$ python3 -q
>>> import numpy as np
>>> np.set_printoptions(precision=2, suppress=True, linewidth=160)
>>> data = np.loadtxt("layer3.csv", delimiter=",")
>>> data
array([[ 3.,  2.,  2., -2., -2., -1.],
       [ 0.,  1., -3., -2.,  0., -2.],
       [ 0.,  0.,  3.,  1., -3.,  3.],
       [ 0.,  0.,  0.,  1.,  2., -1.],
       [ 0.,  0.,  0.,  0., -2.,  2.],
       [ 0.,  0.,  0.,  0.,  0.,  2.]])
>>> vec = np.array([-3, -4, 8, -5, -3, 8])
>>> target = data @ vec
>>> target
array([  7., -34.,  52., -19.,  22.,  16.])
>>> np.linalg.solve(data, -1 * target)
array([ 3.,  4., -8.,  5.,  3., -8.])
>>> np.linalg.solve(data, data[:, 3])
array([ 0.,  0.,  0.,  1., -0.,  0.])
>>> np.linalg.solve(data, target)
array([-3., -4.,  8., -5., -3.,  8.])
>>> np.linalg.solve(data, target + data[:, 4])
array([-3., -4.,  8., -5., -2.,  8.])
>>> rng = np.random.default_rng(43)
>>> z = rng.permutation(6)
>>> Y = data[:, z] * rng.choice([-1, 1], 6)
>>> Y
array([[-1., -2., -2.,  2., -3., -2.],
       [-2., -1.,  0., -3., -0., -2.],
       [ 3., -0., -3.,  3., -0.,  1.],
       [-1., -0.,  2.,  0., -0.,  1.],
       [ 2., -0., -2.,  0., -0.,  0.],
       [ 2., -0.,  0.,  0., -0.,  0.]])
>>> Uu, _, Vh = np.linalg.svd(data.T @ Y)
>>> z
array([5, 1, 4, 2, 0, 3])
>>> np.round(Uu @ Vh, 2) + 0
array([[ 0.,  0.,  0.,  0., -1.,  0.],
       [ 0., -1.,  0.,  0.,  0.,  0.],
       [ 0.,  0.,  0.,  1.,  0.,  0.],
       [ 0.,  0.,  0.,  0.,  0.,  1.],
       [ 0.,  0.,  1.,  0.,  0.,  0.],
       [ 1.,  0.,  0.,  0.,  0.,  0.]])
>>> np.round(np.linalg.lstsq(data, Y)[0], 2) + 0
array([[ 0.,  0.,  0.,  0., -1.,  0.],
       [ 0., -1.,  0.,  0.,  0.,  0.],
       [ 0.,  0.,  0.,  1.,  0.,  0.],
       [ 0.,  0.,  0.,  0.,  0.,  1.],
       [ 0.,  0.,  1.,  0.,  0.,  0.],
       [ 1.,  0.,  0.,  0.,  0.,  0.]])
>>> vec = np.array([-3, 2, -2, -2, 1, 3])
>>> target = data @ vec
>>> c, lr = np.zeros(6), 1 / np.linalg.norm(data, 2) ** 2
>>> for i in range(4):
...     c -= lr * data.T @ (data @ c - target)
...     if i % 1 == 0: print(i, round(np.linalg.norm(data @ c - target), 2))
... 
0 9.89
1 7.69
2 6.2
3 5.12
>>> round(float(np.linalg.cond(data)), 2)
17.83
>>> c
array([-1.18, -0.44, -1.92, -0.16, -0.1 ,  1.17])
>>> Y = np.linalg.inv(data)
>>> np.linalg.det(data) * Y
array([[-12.,  24.,  32.,  -8., -44.,  10.],
       [ -0., -36., -36., -36.,  18., -18.],
       [ -0.,  -0., -12.,  12.,  30.,  -6.],
       [ -0.,  -0.,  -0., -36., -36.,  18.],
       [  0.,   0.,   0.,   0.,  18., -18.],
       [ -0.,  -0.,  -0.,  -0.,  -0., -18.]])
>>> np.allclose(Y, data.T)
False
>>> round(np.linalg.slogdet(data)[0], 2)
np.float64(-1.0)
>>> np.round(data @ Y, 2) + 0
array([[1., 0., 0., 0., 0., 0.],
       [0., 1., 0., 0., 0., 0.],
       [0., 0., 1., 0., 0., 0.],
       [0., 0., 0., 1., 0., 0.],
       [0., 0., 0., 0., 1., 0.],
       [0., 0., 0., 0., 0., 1.]])
>>> np.linalg.inv(Y)
array([[ 3.,  2.,  2., -2., -2., -1.],
       [ 0.,  1., -3., -2.,  0., -2.],
       [ 0.,  0.,  3.,  1., -3.,  3.],
       [ 0.,  0.,  0.,  1.,  2., -1.],
       [-0., -0., -0., -0., -2.,  2.],
       [ 0.,  0.,  0.,  0.,  0.,  2.]])
>>> Y
array([[ 0.33, -0.67, -0.89,  0.22,  1.22, -0.28],
       [ 0.  ,  1.  ,  1.  ,  1.  , -0.5 ,  0.5 ],
       [ 0.  ,  0.  ,  0.33, -0.33, -0.83,  0.17],
       [ 0.  ,  0.  ,  0.  ,  1.  ,  1.  , -0.5 ],
       [-0.  , -0.  , -0.  , -0.  , -0.5 ,  0.5 ],
       [ 0.  ,  0.  ,  0.  ,  0.  ,  0.  ,  0.5 ]])
>>> round(float(np.linalg.cond(data)), 2)
17.83
>>> def softmax(z):
...     e = np.exp(z - z.max(axis=-1, keepdims=True))
...     return e / e.sum(axis=-1, keepdims=True)
... 
>>> np.round(softmax(10 * Y[1]), 2) + 0
array([0.  , 0.33, 0.33, 0.33, 0.  , 0.  ])
>>> softmax(Y).sum(axis=1)
array([1., 1., 1., 1., 1., 1.])
>>> scores = Y @ Y.T / np.sqrt(6)
>>> softmax(scores + np.triu(np.full(scores.shape, -np.inf), 1))
array([[1.  , 0.  , 0.  , 0.  , 0.  , 0.  ],
       [0.09, 0.91, 0.  , 0.  , 0.  , 0.  ],
       [0.17, 0.38, 0.45, 0.  , 0.  , 0.  ],
       [0.31, 0.18, 0.1 , 0.41, 0.  , 0.  ],
       [0.14, 0.24, 0.24, 0.14, 0.24, 0.  ],
       [0.15, 0.18, 0.17, 0.15, 0.18, 0.18]])
>>> softmax(scores).round(6).argmax(axis=1)
array([0, 1, 2, 3, 1, 1])
>>> M = np.load("block14.npy")
>>> M
array([[ 0.2 ,  0.9 , -1.7 ,  0.7 ,  1.26,  0.8 , -1.3 ],
       [-0.8 , -1.6 , -1.  ,  0.2 , -0.69,  0.7 ,  0.6 ],
       [ 0.8 ,  1.9 , -0.3 , -0.2 , -0.04,  0.4 ,  0.1 ],
       [ 0.3 , -1.3 ,  1.1 , -0.7 ,  0.78,  1.5 , -0.9 ],
       [ 0.  , -0.5 ,  1.8 ,  0.2 ,  1.77,  0.  , -1.8 ],
       [ 0.1 , -0.6 ,  1.2 ,  0.7 ,  0.13,  0.2 , -0.2 ],
       [-0.9 ,  0.2 , -0.5 , -0.4 ,  1.17,  0.3 , -1.2 ],
       [-1.2 ,  0.3 , -1.6 , -1.  ,  1.3 ,  0.  , -1.5 ],
       [ 0.7 , -0.3 , -0.5 , -0.1 ,  1.75,  1.3 , -1.7 ],
       [-1.4 , -0.4 , -0.5 , -0.9 ,  0.63, -1.  , -0.6 ],
       [ 0.  ,  0.6 ,  0.4 ,  0.7 ,  1.41, -1.9 , -1.5 ],
       [-0.9 , -1.5 , -0.6 , -0.1 , -0.91,  0.2 ,  0.8 ],
       [-0.1 , -1.1 ,  1.7 ,  0.3 ,  1.36, -0.2 , -1.2 ],
       [-0.6 , -0.1 , -0.5 , -0.1 ,  0.16,  0.2 , -0.2 ],
       [-0.3 , -1.7 ,  0.7 , -0.4 ,  1.33,  0.4 , -1.3 ],
       [ 0.3 ,  0.6 , -1.  ,  0.5 ,  0.71, -1.9 , -0.6 ],
       [-0.3 , -0.2 , -0.5 ,  0.7 ,  0.65,  0.1 , -0.5 ],
       [-0.1 ,  1.1 ,  3.2 , -1.5 ,  0.22,  0.7 , -0.2 ],
       [ 0.  , -0.2 ,  0.1 ,  1.  , -0.55,  0.8 ,  0.4 ],
       [ 1.3 ,  2.1 , -0.5 ,  2.2 ,  0.3 ,  1.4 , -0.4 ],
       [ 0.3 ,  0.4 , -0.1 , -0.4 , -1.22, -1.4 ,  1.2 ],
       [-0.7 ,  0.2 ,  0.2 , -0.3 ,  0.56, -0.3 , -0.6 ],
       [-0.6 ,  0.8 ,  0.2 , -0.1 , -1.89, -1.2 ,  2.  ],
       [-0.8 ,  2.4 , -0.5 , -0.5 , -0.55, -0.9 ,  0.6 ],
       [ 2.2 , -0.8 , -0.7 ,  1.  ,  0.8 ,  0.6 , -0.8 ],
       [ 0.  , -0.2 , -0.7 ,  1.2 ,  1.05,  0.1 , -1.1 ],
       [ 0.5 , -1.7 ,  1.4 , -1.4 , -0.71,  0.6 ,  0.7 ],
       [ 0.1 ,  0.2 , -0.3 ,  1.4 , -0.54, -1.1 ,  0.5 ],
       [ 0.3 , -0.7 , -0.2 ,  0.1 , -2.04,  0.4 ,  2.  ]])
>>> Y = np.c_[M[:, :2] @ np.array([[0, 0], [3, 0]]), np.array([2, 0, -2, 3, 2, 1, -1, -1, 3, -1, -3, 3, 3, 3, -1, -2, -3, 2, 2, 3, 2, 3, -3, 2, -2, 1, 2, 3, -1])]
>>> Y
array([[ 2.7,  0. ,  2. ],
       [-4.8,  0. ,  0. ],
       [ 5.7,  0. , -2. ],
       [-3.9,  0. ,  3. ],
       [-1.5,  0. ,  2. ],
       [-1.8,  0. ,  1. ],
       [ 0.6,  0. , -1. ],
       [ 0.9,  0. , -1. ],
       [-0.9,  0. ,  3. ],
       [-1.2,  0. , -1. ],
       [ 1.8,  0. , -3. ],
       [-4.5,  0. ,  3. ],
       [-3.3,  0. ,  3. ],
       [-0.3,  0. ,  3. ],
       [-5.1,  0. , -1. ],
       [ 1.8,  0. , -2. ],
       [-0.6,  0. , -3. ],
       [ 3.3,  0. ,  2. ],
       [-0.6,  0. ,  2. ],
       [ 6.3,  0. ,  3. ],
       [ 1.2,  0. ,  2. ],
       [ 0.6,  0. ,  3. ],
       [ 2.4,  0. , -3. ],
       [ 7.2,  0. ,  2. ],
       [-2.4,  0. , -2. ],
       [-0.6,  0. ,  1. ],
       [-5.1,  0. ,  2. ],
       [ 0.6,  0. ,  3. ],
       [-2.1,  0. , -1. ]])
>>> np.linalg.norm(np.linalg.qr(M)[0].T @ Y, axis=0) ** 2 / ((Y ** 2).sum(axis=0) + 1e-12)
array([1.  , 0.  , 0.29])
>>> np.round(np.linalg.lstsq(M, Y[:, 0])[0], 2) + 0
array([0., 3., 0., 0., 0., 0., 0.])
